% python3 -q
>>> import numpy as np
>>> np.set_printoptions(precision=1, suppress=True, linewidth=140)
>>> E = np.loadtxt("data.csv", delimiter=",")
>>> print(E.round(1) + 0)
[[ -5.4   0.7 -33.5]
 [ -5.4   0.8 -33.2]
 [ -5.1   1.  -32.1]
 [ -3.6   2.8 -24.8]
 [ -1.7   4.6 -13.7]
 [ -1.    4.5  -6.7]
 [ -1.1   2.1  -2.3]
 [ -1.1   2.1  -2.3]
 [ -0.9   0.6  -1.3]
 [ -0.8   0.4  -1.1]
 [ -0.7   0.3  -0.9]
 [ -0.6   0.2  -0.8]
 [ -0.6   0.1  -0.7]
 [ -0.1   0.   -0.2]
 [  0.    0.    0. ]
 [  5.7   3.3   7.3]
 [ 11.9   9.   16.4]
 [ 14.6  11.6  20.3]
 [ 19.6  16.7  28.1]
 [ 20.1  17.2  29. ]
 [ 24.5  21.9  36. ]]
>>> other = np.c_[E[:, :2] @ np.array([[3, 0], [2, 0]]), np.array([-2, 1, 1, -1, 0, -3, 2, 2, 3, -1, 0, 2, 3, 1, 3, 0, 3, -3, 1, -3, 0])]
>>> print(other)
[[-15.    0.   -2. ]
 [-14.6   0.    1. ]
 [-13.3   0.    1. ]
 [ -5.4   0.   -1. ]
 [  4.    0.    0. ]
 [  5.8   0.   -3. ]
 [  0.8   0.    2. ]
 [  0.8   0.    2. ]
 [ -1.6   0.    3. ]
 [ -1.7   0.   -1. ]
 [ -1.6   0.    0. ]
 [ -1.5   0.    2. ]
 [ -1.4   0.    3. ]
 [ -0.4   0.    1. ]
 [  0.1   0.    3. ]
 [ 23.7   0.    0. ]
 [ 53.8   0.    3. ]
 [ 66.8   0.   -3. ]
 [ 92.1   0.    1. ]
 [ 94.8   0.   -3. ]
 [117.3   0.    0. ]]
>>> print(np.round(np.linalg.norm(other - E @ np.linalg.lstsq(E, other)[0], axis=0), 1) + 0)
[0.  0.  9.1]
>>> A = np.load("layer6.npy")
>>> print(A)
[[ 2.1 -1.1 -1.9  0.2  2.5  1.9 -1.7]
 [ 2.1 -1.3 -2.4 -0.1  1.6  2.1 -1.6]
 [ 2.2 -1.2 -1.9  0.2  1.9  2.  -1.8]
 [ 1.9 -0.4 -1.8  0.1  2.   1.9 -2.5]
 [ 2.3 -1.2 -2.3  0.3  2.6  1.8 -1.6]
 [ 2.  -1.6 -1.8  0.2  2.7  1.9 -1.9]
 [ 2.2 -0.9 -2.4 -0.4  2.3  1.6 -2.1]
 [ 2.4 -1.4 -1.3 -0.6  2.3  2.1 -2.6]
 [ 2.2 -0.9 -2.3 -0.1  2.2  1.7 -2.3]
 [ 1.7 -1.1 -1.8 -0.1  2.3  2.  -2.1]
 [ 1.7 -0.9 -1.8  0.   2.3  1.5 -2. ]
 [-2.2 -0.8  2.1  1.3 -1.4 -2.1  0.6]
 [-2.  -0.3  1.9  0.5 -1.5 -2.3  1.1]
 [-2.2 -1.   2.3  0.7 -1.2 -2.   0.9]
 [-2.2 -0.5  2.1  1.7 -1.2 -2.4  0.9]
 [-2.3 -1.8  2.1  1.2 -1.3 -2.4  0.9]
 [-1.9 -1.   1.6  0.9 -1.5 -2.5  0.9]
 [-1.6 -1.4  2.6  1.2 -1.1 -2.3  1. ]
 [-1.6 -1.1  1.7  1.3 -0.4 -1.6  0.9]
 [-1.5 -1.1  2.   1.2 -1.1 -1.9  1.3]
 [-2.2 -0.6  1.6  1.  -0.9 -1.8  0.9]
 [-2.2 -1.2  2.4  1.6 -1.5 -2.5  0.5]
 [-0.6 -1.1  2.4  1.9 -1.9  2.3 -2.4]
 [-0.8 -0.6  2.4  1.8 -1.9  2.  -2.3]
 [-1.  -0.8  1.8  2.  -2.   2.3 -1.7]
 [-0.8 -1.3  2.2  2.2 -2.4  2.4 -1.9]
 [-0.8 -0.6  2.2  2.2 -2.   1.7 -2.4]
 [-1.3 -1.3  2.3  2.  -2.   1.9 -2.1]
 [-0.5 -1.3  1.9  2.1 -2.2  1.9 -2. ]
 [-0.6 -1.1  2.4  1.8 -1.8  2.3 -1.7]
 [-0.7 -1.3  2.2  2.2 -1.9  2.  -1.7]
 [-0.6 -1.   2.6  1.5 -2.6  2.  -1.7]
 [-1.3 -0.3  2.1  2.1 -1.8  1.9 -1.7]]
>>> Xc = E - E.mean(axis=0)
>>> evecs = np.linalg.svd(Xc)[2][:2]
>>> other = Xc - Xc @ evecs.T @ evecs
>>> print((Xc @ evecs.T).std(axis=0))
[21.6  5. ]
>>> print(round(float(np.linalg.norm(other) / np.linalg.norm(Xc)), 1))
0.0
>>> print(np.diag(evecs.T @ evecs))
[0.5 0.6 1. ]
>>> print(np.round(np.cov(Xc @ evecs.T, rowvar=False), 1) + 0)
[[488.1   0. ]
 [  0.   25.8]]
>>> x = np.array([0, 2, -1, 1, 2, 0, 1])
>>> rhs = A @ x
>>> print(np.round(np.linalg.lstsq(A, rhs)[0], 1) + 0)
[ 0.  2. -1.  1.  2.  0.  1.]
>>> print(np.round(np.linalg.pinv(A) @ A, 1) + 0)
[[1. 0. 0. 0. 0. 0. 0.]
 [0. 1. 0. 0. 0. 0. 0.]
 [0. 0. 1. 0. 0. 0. 0.]
 [0. 0. 0. 1. 0. 0. 0.]
 [0. 0. 0. 0. 1. 0. 0.]
 [0. 0. 0. 0. 0. 1. 0.]
 [0. 0. 0. 0. 0. 0. 1.]]
>>> rng = np.random.default_rng(387223)
>>> rhs = rhs + 0.3 * rng.normal(size=33)
>>> print(rhs)
[  3.1   1.7   0.9   2.9   3.7   2.5   2.9  -0.2   2.5   2.1   2.3  -4.3  -3.9  -5.1  -3.3  -6.2  -4.8  -6.   -2.1  -3.6  -2.4  -5.6  -9.1
  -7.8  -7.2  -9.3  -7.9  -8.8  -8.8  -8.8  -8.2 -10.1  -5.7]
>>> coef, *_ = np.linalg.lstsq(A, rhs)
>>> print([round(float(np.linalg.norm(np.linalg.solve(A.T @ A + lam * np.eye(7), A.T @ rhs))), 2) for lam in (0, 1, 10, 100)])
[3.37, 2.83, 1.92, 1.37]
